% python3 -q
>>> import numpy as np
>>> import numpy.linalg as la
>>> np.set_printoptions(precision=2, suppress=True, linewidth=100, sign=" ")
>>> rd = lambda a: np.round(a, 2) + 0
>>> E = np.loadtxt("case17.csv", delimiter=",")
>>> E
array([[ 0.,  0.,  0.,  0.,  0.,  0.,  0.,  0.,  0., -2., -2.,  2., -2.],
       [ 0.,  0.,  0.,  0.,  0.,  0.,  0.,  0.,  0., -1.,  0.,  0., -1.],
       [ 0.,  0.,  0.,  0.,  0.,  0.,  0.,  0.,  0., -1.,  2.,  2.,  1.],
       [ 0.,  0.,  0.,  0.,  0.,  0.,  0.,  0.,  0.,  0.,  2.,  1.,  0.],
       [ 0.,  0.,  0.,  0.,  0.,  0.,  0.,  0.,  0.,  1.,  0., -1., -1.],
       [ 0.,  0.,  0.,  0.,  0.,  0.,  0.,  0.,  0.,  2., -2., -1.,  0.],
       [ 0.,  0.,  0.,  0.,  0.,  0.,  0.,  0.,  0.,  2., -2., -1., -2.],
       [ 0.,  0.,  0.,  0.,  0.,  0.,  0.,  0.,  0., -2.,  0.,  0., -1.],
       [ 0.,  0.,  0.,  0.,  0.,  0.,  0.,  0.,  0., -1., -2.,  0.,  2.],
       [-2., -1., -1.,  0.,  1.,  2.,  2., -2., -1.,  0.,  0.,  0.,  0.],
       [-2.,  0.,  2.,  2.,  0., -2., -2.,  0., -2.,  0.,  0.,  0.,  0.],
       [ 2.,  0.,  2.,  1., -1., -1., -1.,  0.,  0.,  0.,  0.,  0.,  0.],
       [-2., -1.,  1.,  0., -1.,  0., -2., -1.,  2.,  0.,  0.,  0.,  0.]])
>>> # symmetric
>>> rng = np.random.default_rng(965753)
>>> lab = rng.permutation(13)
>>> lab
array([ 11,   8,   4,  10,   5,   9,  12,   7,   1,   3,   0,   6,   2])
>>> M2 = E[lab][:, lab]
>>> print(np.allclose(M2, E))
False
>>> rd(la.det(M2)), rd(la.det(E[lab]))
(np.float64(0.0), np.float64(0.0))
>>> np.trace(M2)
np.float64(0.0)
>>> evals, vecs = la.eigh(E)
>>> x0 = np.array([1, 2, 0, 1, 2, 0, 1, 1, 1, 1, 1, 0, 0])
>>> x0 @ E @ x0
np.float64(-14.0)
>>> rd(la.eigvalsh(E[1:, 1:]))
array([-5.85, -3.58, -2.81, -1.05,  0.  ,  0.  ,  0.  ,  0.  ,  1.05,  2.81,  3.58,  5.85])
>>> M = np.load("block13.npy")
>>> M
array([[  0,   0,  12,   0],
       [  0,   0,   9, -12],
       [ 16,   0,  20,   0],
       [ 12, -16,  15, -20]])
>>> evals, vecs = la.eig(M)
>>> rd(np.sort(la.eigvals(M.T)))
array([-27.09,  -7.09,   7.09,  27.09])
>>> rd(np.sort(la.eigvals(la.inv(M))))
array([-0.14, -0.04,  0.04,  0.14])
>>> lab = rng.permutation(4)
>>> lab
array([ 3,  1,  0,  2])
>>> M2 = M[lab][:, lab]
>>> print(rd(la.det(M2)), rd(la.det(M[lab])))
36864.0 36864.0
>>> np.allclose(M2, M)
False
>>> print(M2)
[[-20 -16  12  15]
 [-12   0   0   9]
 [  0   0   0  12]
 [  0   0  16  20]]
>>> rd(np.sort(np.abs(la.eigvals(M2))))
array([  7.09,   7.09,  27.09,  27.09])
>>> np.trace(M2)
np.int64(0)
>>> theta = np.radians(60)
>>> R = np.eye(4)
>>> R[1, 1] = R[3, 3] = np.cos(theta)
>>> R[1, 3], R[3, 1] = -np.sin(theta), np.sin(theta)
>>> rd(R)
array([[ 1.  ,  0.  ,  0.  ,  0.  ],
       [ 0.  ,  0.5 ,  0.  , -0.87],
       [ 0.  ,  0.  ,  1.  ,  0.  ],
       [ 0.  ,  0.87,  0.  ,  0.5 ]])
>>> M2 = M @ R.T
>>> np.allclose(la.norm(M, axis=1), la.norm(M2, axis=1))
True
>>> rd(np.abs(M2 - M).max(axis=0))
array([  0.  ,  25.32,   0.  ,   6.  ])
>>> rd(M2)
array([[  0.  ,   0.  ,  12.  ,   0.  ],
       [  0.  ,  10.39,   9.  ,  -6.  ],
       [ 16.  ,   0.  ,  20.  ,   0.  ],
       [ 12.  ,   9.32,  15.  , -23.86]])
>>> rd(la.svd(M, compute_uv=False)), rd(la.svd(M2, compute_uv=False))
(array([ 39.54,  18.99,  10.11,   4.86]), array([ 39.54,  18.99,  10.11,   4.86]))
>>> print(np.allclose(M @ M.T, M2 @ M2.T))
True
>>> M2 = M / np.sqrt((M ** 2).mean(axis=1, keepdims=True))
>>> la.matrix_rank(M - M.mean(axis=1, keepdims=True))
np.int64(3)
>>> rd(M2[3])
array([ 0.75, -1.  ,  0.94, -1.25])
>>> M2 = M / la.norm(M, axis=1, keepdims=True)
>>> C2 = M2 @ M2.T
>>> print((C2 - 2 * np.eye(4)).round(6).argmax(axis=1))
[ 2  3  0  1]
>>> rd(la.norm(M2, axis=1))
array([ 1.,  1.,  1.,  1.])
>>> np.argwhere(np.triu(np.abs(C2) > 0.95, 1))
array([], shape=(0, 2), dtype=int64)
>>> rd(C2)
array([[ 1.  ,  0.6 ,  0.78,  0.47],
       [ 0.6 ,  1.  ,  0.47,  0.78],
       [ 0.78,  0.47,  1.  ,  0.6 ],
       [ 0.47,  0.78,  0.6 ,  1.  ]])
>>> (np.abs(C2) > 0.9).astype(int)
array([[ 1,  0,  0,  0],
       [ 0,  1,  0,  0],
       [ 0,  0,  1,  0],
       [ 0,  0,  0,  1]])
>>> mat = np.loadtxt("test16.csv", delimiter=",")
>>> mat
array([[-0.09,  0.21,  0.01, -0.1 ,  0.05, -0.06, -0.21],
       [-1.68,  4.8 , -3.28, -4.77, -3.09, -3.22, -4.88],
       [ 0.  ,  0.07, -0.02, -0.05, -0.05,  0.06, -0.08],
       [-0.57,  2.27, -1.52, -2.06, -1.5 , -1.44, -2.16],
       [-0.2 , -0.08,  0.08,  0.19, -0.06,  0.22,  0.16],
       [-0.7 ,  1.76, -1.22, -1.69, -1.12, -1.37, -1.78],
       [-1.51,  4.77, -3.1 , -4.88, -3.27, -3.28, -4.83],
       [ 1.88, -5.52,  3.48,  5.22,  3.82,  3.43,  5.37],
       [-0.55,  1.98, -1.49, -2.11, -1.37, -1.43, -1.87],
       [-1.05,  3.42, -2.49, -3.43, -2.21, -2.42, -3.47],
       [-0.87,  2.89, -1.99, -2.99, -1.92, -1.78, -2.78],
       [ 1.07, -3.33,  2.24,  3.1 ,  1.96,  2.04,  3.2 ],
       [-1.36,  4.02, -2.63, -4.  , -2.66, -2.69, -4.03],
       [-0.32,  0.83, -0.67, -0.96, -0.6 , -0.62, -1.12],
       [-0.49,  1.32, -0.92, -1.43, -0.88, -0.93, -1.14],
       [-0.24,  0.69, -0.52, -0.86, -0.53, -0.48, -0.84],
       [ 1.79, -5.14,  3.43,  5.09,  3.41,  3.33,  5.15],
       [ 0.54, -1.63,  1.07,  1.71,  1.13,  1.08,  1.64],
       [-0.07,  0.76, -0.33, -0.96, -0.64, -0.39, -0.63],
       [ 0.36, -1.08,  0.98,  0.98,  0.7 ,  0.66,  1.1 ],
       [ 0.03,  0.22, -0.21, -0.35, -0.19, -0.11, -0.24],
       [ 0.34, -0.6 ,  0.49,  0.52,  0.44,  0.27,  0.64],
       [ 1.02, -3.52,  2.36,  3.5 ,  2.17,  2.11,  3.32],
       [-0.09,  0.55, -0.29, -0.56, -0.25, -0.29, -0.34],
       [ 0.43, -1.18,  0.78,  1.24,  0.59,  0.77,  1.14],
       [ 0.76, -2.43,  1.65,  2.48,  1.66,  1.61,  2.3 ],
       [-0.08, -0.05,  0.05, -0.1 ,  0.  , -0.03, -0.06],
       [-0.41,  1.49, -0.99, -1.52, -1.01, -0.98, -1.58],
       [-0.84,  2.58, -1.62, -2.49, -1.67, -1.67, -2.52],
       [ 0.99, -3.12,  1.88,  3.  ,  2.09,  2.24,  2.92],
       [-0.01, -0.01, -0.17, -0.07, -0.27, -0.1 , -0.06],
       [-2.07,  5.54, -3.71, -5.67, -3.62, -3.63, -5.54],
       [-1.08,  2.9 , -1.92, -3.16, -1.89, -2.08, -2.99],
       [-0.68,  2.09, -1.36, -2.03, -1.41, -1.33, -1.94],
       [-1.81,  5.86, -3.76, -5.55, -3.96, -3.78, -5.7 ],
       [-1.89,  6.18, -3.85, -5.95, -3.94, -4.02, -6.  ],
       [ 1.73, -5.57,  3.66,  5.83,  3.79,  3.96,  5.82],
       [-1.61,  4.85, -3.2 , -4.75, -3.14, -3.24, -4.82],
       [-1.13,  3.05, -1.86, -2.99, -2.14, -2.09, -3.13]])
>>> C2 = np.cov(mat, rowvar=False)
>>> rd(la.eigvalsh(C2)[::-1])
array([ 41.67,   0.01,   0.01,   0.01,   0.01,   0.01,   0.01])
>>> print(np.median(mat, axis=0))
[-0.24  0.76 -0.52 -0.96 -0.6  -0.48 -0.84]
>>> rd(np.corrcoef(mat.T))
array([[ 1.  , -0.99,  0.99,  0.99,  0.99,  0.99,  1.  ],
       [-0.99,  1.  , -1.  , -1.  , -1.  , -1.  , -1.  ],
       [ 0.99, -1.  ,  1.  ,  1.  ,  1.  ,  1.  ,  1.  ],
       [ 0.99, -1.  ,  1.  ,  1.  ,  1.  ,  1.  ,  1.  ],
       [ 0.99, -1.  ,  1.  ,  1.  ,  1.  ,  1.  ,  1.  ],
       [ 0.99, -1.  ,  1.  ,  1.  ,  1.  ,  1.  ,  1.  ],
       [ 1.  , -1.  ,  1.  ,  1.  ,  1.  ,  1.  ,  1.  ]])
>>> print(rd(mat.std(axis=0)))
[ 1.    3.05  2.    3.02  2.01  2.02  3.02]
>>> hat = mat @ la.solve(mat.T @ mat, mat.T)
>>> print(rd(np.trace(hat)))
7.0
>>> rd(np.diag(hat))
array([ 0.16,  0.15,  0.04,  0.16,  0.26,  0.21,  0.14,  0.36,  0.24,  0.24,  0.17,  0.22,  0.05,
        0.19,  0.22,  0.08,  0.12,  0.03,  0.36,  0.22,  0.08,  0.13,  0.26,  0.13,  0.13,  0.09,
        0.06,  0.07,  0.03,  0.33,  0.26,  0.34,  0.21,  0.06,  0.25,  0.27,  0.39,  0.08,  0.18])
>>> rd(la.eigvalsh(hat))
array([ 0.,  0.,  0.,  0.,  0.,  0.,  0.,  0.,  0.,  0.,  0.,  0.,  0.,  0.,  0.,  0.,  0.,  0.,
        0.,  0.,  0.,  0.,  0.,  0.,  0.,  0.,  0.,  0.,  0.,  0.,  0.,  0.,  1.,  1.,  1.,  1.,
        1.,  1.,  1.])
>>> rd(hat @ mat[:, 4])
array([ 0.05, -3.09, -0.05, -1.5 , -0.06, -1.12, -3.27,  3.82, -1.37, -2.21, -1.92,  1.96, -2.66,
       -0.6 , -0.88, -0.53,  3.41,  1.13, -0.64,  0.7 , -0.19,  0.44,  2.17, -0.25,  0.59,  1.66,
        0.  , -1.01, -1.67,  2.09, -0.27, -3.62, -1.89, -1.41, -3.96, -3.94,  3.79, -3.14, -2.14])
>>> Ac = mat - mat.mean(axis=0)
>>> vecs = la.svd(Ac)[2][:1]
>>> M2 = Ac - Ac @ vecs.T @ vecs
>>> print(rd(np.cov(Ac @ vecs.T, rowvar=False)))
41.67
>>> print(la.norm(M2, axis=1).round(6).argmax())
36
>>> rd(np.diag(vecs.T @ vecs))
array([ 0.02,  0.23,  0.1 ,  0.22,  0.1 ,  0.1 ,  0.22])
>>> arr = np.load("x.npy")
>>> rd(arr)
array([[ 0.99, -0.04,  0.07, -0.04, -0.07, -0.1 , -0.07],
       [-0.04,  0.87,  0.21, -0.13, -0.21, -0.29, -0.21],
       [ 0.07,  0.21,  0.65,  0.21,  0.35,  0.49,  0.35],
       [-0.04, -0.13,  0.21,  0.87, -0.21, -0.29, -0.21],
       [-0.07, -0.21,  0.35, -0.21,  0.65, -0.49, -0.35],
       [-0.1 , -0.29,  0.49, -0.29, -0.49,  0.31, -0.49],
       [-0.07, -0.21,  0.35, -0.21, -0.35, -0.49,  0.65]])
>>> # columns are unit length and at right angles
>>> x0 = np.array([0, 3, 0, 1, 0, 0, 0])
>>> rd(la.inv(arr))
array([[ 0.99, -0.04,  0.07, -0.04, -0.07, -0.1 , -0.07],
       [-0.04,  0.87,  0.21, -0.13, -0.21, -0.29, -0.21],
       [ 0.07,  0.21,  0.65,  0.21,  0.35,  0.49,  0.35],
       [-0.04, -0.13,  0.21,  0.87, -0.21, -0.29, -0.21],
       [-0.07, -0.21,  0.35, -0.21,  0.65, -0.49, -0.35],
       [-0.1 , -0.29,  0.49, -0.29, -0.49,  0.31, -0.49],
       [-0.07, -0.21,  0.35, -0.21, -0.35, -0.49,  0.65]])
>>> [p for p in range(1, 25) if np.allclose(la.matrix_power(arr, p), np.eye(7))]
[2, 4, 6, 8, 10, 12, 14, 16, 18, 20, 22, 24]
>>> rd(np.sort(np.abs(np.degrees(np.angle(la.eigvals(arr))))))
array([   0.,    0.,    0.,    0.,    0.,    0.,  180.])
>>> rd(arr.T @ (arr @ x0))
array([ 0.,  3.,  0.,  1.,  0.,  0.,  0.])
>>> print(rd(arr[:, 1] @ arr[:, 4]))
0.0
>>> A = np.load("m.npy")
>>> A
array([[ 0,  0,  2,  1,  2,  2,  0,  3,  0,  2],
       [ 3,  3,  0,  0,  0,  2,  3,  1, -9,  3],
       [ 3,  2,  1,  0,  2,  3,  2,  0, -9,  3],
       [ 0,  3,  3,  3,  3,  1,  3,  2,  0,  2],
       [ 1,  2,  0,  0,  1,  1,  2,  0, -3,  1]])
>>> M2 = A / la.norm(A, axis=1, keepdims=True)
>>> C2 = M2 @ M2.T
>>> rd(la.norm(M2, axis=1))
array([ 1.,  1.,  1.,  1.,  1.])
>>> print(rd(C2))
[[ 1.    0.23  0.32  0.72  0.26]
 [ 0.23  1.    0.96  0.34  0.93]
 [ 0.32  0.96  1.    0.37  0.91]
 [ 0.72  0.34  0.37  1.    0.53]
 [ 0.26  0.93  0.91  0.53  1.  ]]
>>> rd(np.degrees(np.arccos(np.clip(C2[1, 4], -1, 1))))
np.float64(21.79)
>>> M2 = np.array([[-2, 3, -1],
...     [-1, -2, -2],
...     [1, 2, 2],
...     [2, -2, -2],
...     [2, 1, 3],
...     [-3, 0, 1],
...     [-2, -1, 3],
...     [-1, 1, 3],
...     [2, -3, 1],
...     [-1, 0, 1]])
>>> np.einsum("ij,ij->i", A, A)
array([  26,  122,  121,   54,   21])
>>> np.vstack([A, M2.T]).shape
(8, 10)
>>> M2 = A + rng.integers(-2, 3, (5, 2)) @ rng.integers(-2, 3, (2, 10))
>>> M2
array([[  3,  -2,   0,  -2,  -2,   2,   2,   4,   2,   6],
       [  3,   3,   0,   0,   0,   2,   3,   1,  -9,   3],
       [  1,   2,  -3,   2,   2,  -5,   6,   2, -13,   3],
       [  3,   2,   5,   0,   1,   7,   1,   1,   4,   4],
       [  3,   1,   0,  -2,  -1,   3,   2,   0,  -1,   3]])
>>> M2 - A
array([[ 3, -2, -2, -3, -4,  0,  2,  1,  2,  4],
       [ 0,  0,  0,  0,  0,  0,  0,  0,  0,  0],
       [-2,  0, -4,  2,  0, -8,  4,  2, -4,  0],
       [ 3, -1,  2, -3, -2,  6, -2, -1,  4,  2],
       [ 2, -1,  0, -2, -2,  2,  0,  0,  2,  2]])
>>> np.abs(M2 - A).sum(axis=1)
array([ 23,   0,  26,  26,  13])
